% python3 -q
>>> import numpy as np
>>> import numpy.linalg as la
>>> np.set_printoptions(suppress=True, linewidth=160)
>>> M = np.load("case13.npy")
>>> M.round(1)
array([[ 1. ,  0. ,  0. , -0.3],
       [ 0. ,  1. ,  0. ,  0. ],
       [ 0. ,  0. ,  1. ,  0. ],
       [ 0.3,  0. ,  0. ,  1. ]])
>>> np.round(la.eigvals(M).sum().real, 1)
np.float64(3.9)
>>> round(float(la.det(M.T)), 1)
1.0
>>> round(float(la.det(M[::-1])), 1)
1.0
>>> rng = np.random.default_rng(2729)
>>> lab = rng.permutation(4)
>>> lab
array([0, 2, 1, 3])
>>> M2 = M[lab][:, lab]
>>> np.round(np.diag(M2), 1)
array([1., 1., 1., 1.])
>>> np.round(np.sort(np.abs(la.eigvals(M2))), 1)
array([1., 1., 1., 1.])
>>> np.allclose(M2, M)
True
>>> M2.round(1)
array([[ 1. ,  0. ,  0. , -0.3],
       [ 0. ,  1. ,  0. ,  0. ],
       [ 0. ,  0. ,  1. ,  0. ],
       [ 0.3,  0. ,  0. ,  1. ]])
>>> round(np.trace(M2), 1)
np.float64(3.9)
>>> hat = np.triu(np.array([[0, 0, 3, 1], [2, 3, 0, 0], [2, 1, 3, 3], [2, 2, 3, 3]]), 1) + np.eye(4)
>>> M2 = hat @ M @ la.inv(hat)
>>> M2.round(1)
array([[ 1.2,  0. , -0.7,  1.5],
       [ 0. ,  1. ,  0. ,  0. ],
       [ 0.8,  0. , -1.3,  6.1],
       [ 0.3,  0. , -0.8,  3. ]])
>>> la.matrix_rank(M2)
np.int64(4)
>>> round(np.trace(M2), 1), round(np.trace(M), 1)
(np.float64(3.9), np.float64(3.9))
>>> np.round(hat @ M - M @ hat, 1)
array([[ 0.3,  0. ,  0.1,  0. ],
       [ 0. ,  0. ,  0. ,  0. ],
       [ 0.8,  0. ,  0. , -0.1],
       [ 0. ,  0. , -0.8, -0.3]])
>>> lab = rng.integers(0, 2, 4)
>>> E = (lab[:, None] == lab) * -2 + np.eye(4)
>>> E
array([[-1., -2.,  0.,  0.],
       [-2., -1.,  0.,  0.],
       [ 0.,  0., -1., -2.],
       [ 0.,  0., -2., -1.]])
>>> x = np.array([4, 5, -5, -2])
>>> target = E @ x
>>> target
array([-14., -13.,   9.,  12.])
>>> np.round(la.solve(E, target), 1)
array([ 4.,  5., -5., -2.])
>>> np.round(la.solve(E.T, E[2]), 1)
array([-0., -0.,  1., -0.])
>>> np.all(la.eigvalsh(E) > 0)
np.False_
>>> [round(float(la.det(E[:i, :i])), 2) + 0 for i in range(1, 5)]
[-1.0, -3.0, 3.0, 9.0]
>>> np.round(la.norm(E) ** 2 / la.norm(E, 2) ** 2, 1)
np.float64(2.2)
>>> np.round(la.norm(E, axis=0), 1)
array([2.2, 2.2, 2.2, 2.2])
>>> round(la.norm(E, 2), 1)
np.float64(3.0)
>>> la.norm(E, axis=1).argmax()
np.int64(0)
>>> np.round(la.norm(E[1], 1), 1), round(float(la.norm(E[1], np.inf)), 1)
(np.float64(3.0), 2.0)
